% python3 -q
>>> import numpy as np
>>> np.set_printoptions(precision=2, suppress=True, linewidth=140, sign=" ")
>>> m1 = np.array([[3, 0, 0, 0, 0],
...     [0, -3, 0, 0, 0],
...     [0, 0, -5, 0, 0],
...     [0, 0, 0, 3, 0],
...     [0, 0, 0, 0, -1]])
>>> m1
array([[ 3,  0,  0,  0,  0],
       [ 0, -3,  0,  0,  0],
       [ 0,  0, -5,  0,  0],
       [ 0,  0,  0,  3,  0],
       [ 0,  0,  0,  0, -1]])
>>> w, V = np.linalg.eig(m1)
>>> np.sort(np.linalg.eigvals(m1.T))
array([-5., -3., -1.,  3.,  3.])
>>> m1 @ V[:, 0] - w[0] * V[:, 0]
array([ 0.,  0.,  0.,  0.,  0.])
>>> np.sort(np.linalg.eigvals(m1 @ m1))
array([  1.,   9.,   9.,   9.,  25.])
>>> np.sort(np.linalg.eigvals(np.linalg.inv(m1)))
array([-1.  , -0.33, -0.2 ,  0.33,  0.33])
>>> w
array([ 3., -3., -5.,  3., -1.])
>>> np.linalg.pinv(m1)
array([[ 0.33,  0.  ,  0.  ,  0.  ,  0.  ],
       [ 0.  , -0.33,  0.  ,  0.  ,  0.  ],
       [ 0.  ,  0.  , -0.2 ,  0.  ,  0.  ],
       [ 0.  ,  0.  ,  0.  ,  0.33,  0.  ],
       [ 0.  ,  0.  ,  0.  ,  0.  , -1.  ]])
>>> m1[:, 0] @ m1[:, 3]
np.int64(0)
>>> np.linalg.norm(m1, axis=0)
array([ 3.,  3.,  5.,  3.,  1.])
>>> m1 @ m1.T
array([[  9,   0,   0,   0,   0],
       [  0,   9,   0,   0,   0],
       [  0,   0,  25,   0,   0],
       [  0,   0,   0,   9,   0],
       [  0,   0,   0,   0,   1]])
>>> w, V = np.linalg.eigh(m1)
>>> vec = np.array([0, 3, 1, 2, 0])
>>> np.linalg.eigvalsh(m1[1:, 1:])
array([-5., -3., -1.,  3.])
>>> V * np.abs(w) @ V.T
array([[ 3.,  0.,  0.,  0.,  0.],
       [ 0.,  3.,  0.,  0.,  0.],
       [ 0.,  0.,  5.,  0.,  0.],
       [ 0.,  0.,  0.,  3.,  0.],
       [ 0.,  0.,  0.,  0.,  1.]])
>>> f = np.array([-9, -7, 3, -2, -2])
>>> E = np.array([np.roll(f, i) for i in range(5)])
>>> E
array([[-9, -7,  3, -2, -2],
       [-2, -9, -7,  3, -2],
       [-2, -2, -9, -7,  3],
       [ 3, -2, -2, -9, -7],
       [-7,  3, -2, -2, -9]])
>>> out = E / np.linalg.norm(E, axis=1, keepdims=True)
>>> G = out @ out.T
>>> G[3]
array([ 0.09,  0.09,  0.39,  1.  ,  0.39])
>>> round(float(np.degrees(np.arccos(np.clip(G[3, 4], -1, 1)))), 2)
66.76
>>> (np.abs(G) > 0.9).astype(int)
array([[ 1,  0,  0,  0,  0],
       [ 0,  1,  0,  0,  0],
       [ 0,  0,  1,  0,  0],
       [ 0,  0,  0,  1,  0],
       [ 0,  0,  0,  0,  1]])
